>>> import numpy as np
>>> np.set_printoptions(precision=2, suppress=True, linewidth=100, legacy="1.25")
>>> A2 = np.array([[-2, 0, -2], [1, -2, -1], [1, 0, -2]])
>>> X = A2 + A2.T
>>> X
array([[-4,  1, -1],
       [ 1, -4, -1],
       [-1, -1, -4]])
>>> x = np.array([0, -3, -2])
>>> y = X @ x
>>> y
array([-1, 14, 11])
>>> np.linalg.solve(X, y + X[:, 0])
array([ 1., -3., -2.])
>>> np.linalg.solve(X, y)
array([-0., -3., -2.])
>>> np.round(np.linalg.solve(X, X[:, 1]), 2) + 0
array([0., 1., 0.])
>>> evals, vecs = np.linalg.eig(X)
>>> evals
array([-5., -2., -5.])
>>> np.sort(np.linalg.eigvals(np.linalg.inv(X)))
array([-0.5, -0.2, -0.2])
>>> np.sort(np.linalg.eigvals(X @ X))
array([ 4., 25., 25.])
>>> np.kron(np.eye(2, dtype=int), X)
array([[-4,  1, -1,  0,  0,  0],
       [ 1, -4, -1,  0,  0,  0],
       [-1, -1, -4,  0,  0,  0],
       [ 0,  0,  0, -4,  1, -1],
       [ 0,  0,  0,  1, -4, -1],
       [ 0,  0,  0, -1, -1, -4]])
>>> np.poly(X)
array([ 1., 12., 45., 50.])
>>> arr = np.load("case13.npy")
>>> arr
array([[ 4,  5,  6,  7],
       [ 8,  9, 10, 11],
       [12, 13, 14, 15],
       [16, 17, 18, 19],
       [20, 21, 22, 23],
       [24, 25, 26, 27]])
>>> r = np.linalg.matrix_rank(arr)
>>> r
2
>>> ns = np.linalg.svd(arr)[2][r:].T
>>> np.linalg.matrix_rank(arr.T @ arr), np.linalg.matrix_rank(arr @ arr.T)
(2, 2)
>>> [int(np.linalg.matrix_rank(arr[:, :j + 1])) for j in range(4)]
[1, 2, 2, 2]
>>> np.allclose(arr @ ns, 0)
True
>>> Uu, sv, Vt = np.linalg.svd(arr)
>>> sv.round(2) + 0
array([83.13,  2.2 ,  0.  ,  0.  ])
>>> np.argmax(sv[:-1] / (sv[1:] + 1e-6)) + 1
2
>>> A2 = Uu[:, :2] @ np.diag(sv[:2]) @ Vt[:2]
>>> round(np.linalg.norm(arr - A2, 2), 2), np.round(sv[2], 2)
(0.0, 0.0)
>>> Uu, sv, Vt = np.linalg.svd(arr)
>>> vecs = Vt[:(sv > 1e-8).sum()]
>>> rng = np.random.default_rng(911)
>>> x = arr[3] + 5 * arr[1] + rng.integers(2) * np.eye(4)[3]
>>> x
array([56., 62., 68., 75.])
>>> np.allclose(vecs.T @ vecs @ x, x)
False
>>> vecs.T @ vecs
array([[ 0.7,  0.4,  0.1, -0.2],
       [ 0.4,  0.3,  0.2,  0.1],
       [ 0.1,  0.2,  0.3,  0.4],
       [-0.2,  0.1,  0.4,  0.7]])
>>> np.diag(vecs.T @ vecs)
array([0.7, 0.3, 0.3, 0.7])
>>> r0, g = arr[0], arr[4]
>>> r0 @ r0
126
>>> r0 @ g
478
>>> pr = (r0 @ g) / (r0 @ r0) * r0
>>> pr
array([15.17, 18.97, 22.76, 26.56])
>>> round(np.linalg.norm(r0 + g) ** 2 + np.linalg.norm(r0 - g) ** 2, 2)
3960.0
>>> round((g - pr) @ r0, 2)
0.0
>>> A2 = np.array([[1, 1, 2, 2], [2, 1, 0, 2], [-1, -2, 2, 2], [0, -1, -1, -1]])
>>> F = A2 - A2.T
>>> F
array([[ 0, -1,  3,  2],
       [ 1,  0,  2,  3],
       [-3, -2,  0,  3],
       [-2, -3, -3,  0]])
>>> # skew, so no eigenvalue has a real part
>>> A2 = arr[0, 0] * arr[1:] - np.outer(arr[1:, 0], arr[0])
>>> A2
array([[  0,  -4,  -8, -12],
       [  0,  -8, -16, -24],
       [  0, -12, -24, -36],
       [  0, -16, -32, -48],
       [  0, -20, -40, -60]])
>>> np.linalg.matrix_rank(A2), np.linalg.matrix_rank(arr)
(1, 2)
>>> arr[:, 0] / arr[0, 0]
array([1., 2., 3., 4., 5., 6.])
>>> M = np.load("m.npy")
>>> M
array([[3., 1., 0., 0.],
       [0., 3., 1., 0.],
       [0., 0., 3., 1.],
       [0., 0., 0., 3.]])
>>> q = M.astype(float).copy()
>>> for j in range(4):
...     q[:, j] -= q[:, :j] @ (q[:, :j].T @ q[:, j])
...     q[:, j] /= np.linalg.norm(q[:, j])
... 
>>> q.T @ M
array([[3., 1., 0., 0.],
       [0., 3., 1., 0.],
       [0., 0., 3., 1.],
       [0., 0., 0., 3.]])
>>> np.sort(np.linalg.eigvals(M))
array([3., 3., 3., 3.])
>>> np.prod(np.diag(M)), round(np.linalg.det(M), 2)
(81.0, 81.0)
>>> [int(np.linalg.matrix_rank(np.linalg.matrix_power(M, p))) for p in range(1, 5)]
[4, 4, 4, 4]
>>> np.linalg.matrix_power(M - np.diag(np.diag(M)), 4)
array([[0., 0., 0., 0.],
       [0., 0., 0., 0.],
       [0., 0., 0., 0.],
       [0., 0., 0., 0.]])
>>> np.linalg.matrix_rank(M - M[0, 0] * np.eye(4))
3
>>> proj = np.triu(np.array([[1, 2, 3, 1], [0, 1, 2, 1], [2, 2, 0, 0], [0, 0, 3, 0]]), 1) + np.eye(4)
>>> A2 = proj @ M @ np.linalg.inv(proj)
>>> proj @ M - M @ proj
array([[0., 0., 0., 2.],
       [0., 0., 0., 2.],
       [0., 0., 0., 0.],
       [0., 0., 0., 0.]])
>>> round(float(np.linalg.det(A2)), 2)
81.0
>>> np.poly(A2)
array([   1.,  -12.,   54., -108.,   81.])
>>> A2
array([[3., 1., 0., 2.],
       [0., 3., 1., 2.],
       [0., 0., 3., 1.],
       [0., 0., 0., 3.]])
>>> np.kron(np.eye(2, dtype=int), A2)
array([[3., 1., 0., 2., 0., 0., 0., 0.],
       [0., 3., 1., 2., 0., 0., 0., 0.],
       [0., 0., 3., 1., 0., 0., 0., 0.],
       [0., 0., 0., 3., 0., 0., 0., 0.],
       [0., 0., 0., 0., 3., 1., 0., 2.],
       [0., 0., 0., 0., 0., 3., 1., 2.],
       [0., 0., 0., 0., 0., 0., 3., 1.],
       [0., 0., 0., 0., 0., 0., 0., 3.]])
>>> round(float(np.linalg.det(A2[::-1])), 2)
81.0
>>> np.round(np.linalg.det(2 * A2), 2), round(float(np.linalg.det(A2)), 2)
(1296.0, 81.0)
>>> np.linalg.eigvals(A2)
array([3., 3., 3., 3.])
>>> W0 = np.load("block19.npy")
>>> W0
array([[3., 2., 0., 0., 0., 0.],
       [2., 3., 0., 0., 0., 0.],
       [0., 0., 3., 0., 0., 0.],
       [0., 0., 0., 3., 2., 2.],
       [0., 0., 0., 2., 3., 2.],
       [0., 0., 0., 2., 2., 3.]])
>>> # splits into 3 blocks
>>> evals, vecs = np.linalg.eigh(W0)
>>> np.abs(vecs[:, -1]).round(6).argmax()
3
>>> evals
array([1., 1., 1., 3., 5., 7.])
>>> evals.sum(), np.trace(W0)
(18.0, 18.0)
>>> np.round(vecs.T @ W0 @ vecs, 2) + 0
array([[1., 0., 0., 0., 0., 0.],
       [0., 1., 0., 0., 0., 0.],
       [0., 0., 1., 0., 0., 0.],
       [0., 0., 0., 3., 0., 0.],
       [0., 0., 0., 0., 5., 0.],
       [0., 0., 0., 0., 0., 7.]])
>>> np.linalg.eigvalsh(W0 @ W0)
array([ 1.,  1.,  1.,  9., 25., 49.])
>>> np.linalg.eigvalsh(W0 + 3 * np.eye(6))
array([ 4.,  4.,  4.,  6.,  8., 10.])
>>> np.round(vecs.T @ vecs, 2) + 0
array([[1., 0., 0., 0., 0., 0.],
       [0., 1., 0., 0., 0., 0.],
       [0., 0., 1., 0., 0., 0.],
       [0., 0., 0., 1., 0., 0.],
       [0., 0., 0., 0., 1., 0.],
       [0., 0., 0., 0., 0., 1.]])
>>> (evals > 1e-8).sum(), (evals < -1e-8).sum()
(6, 0)
>>> np.unique(evals.round(6) + 0, return_counts=True)[1]
array([3, 1, 1, 1])
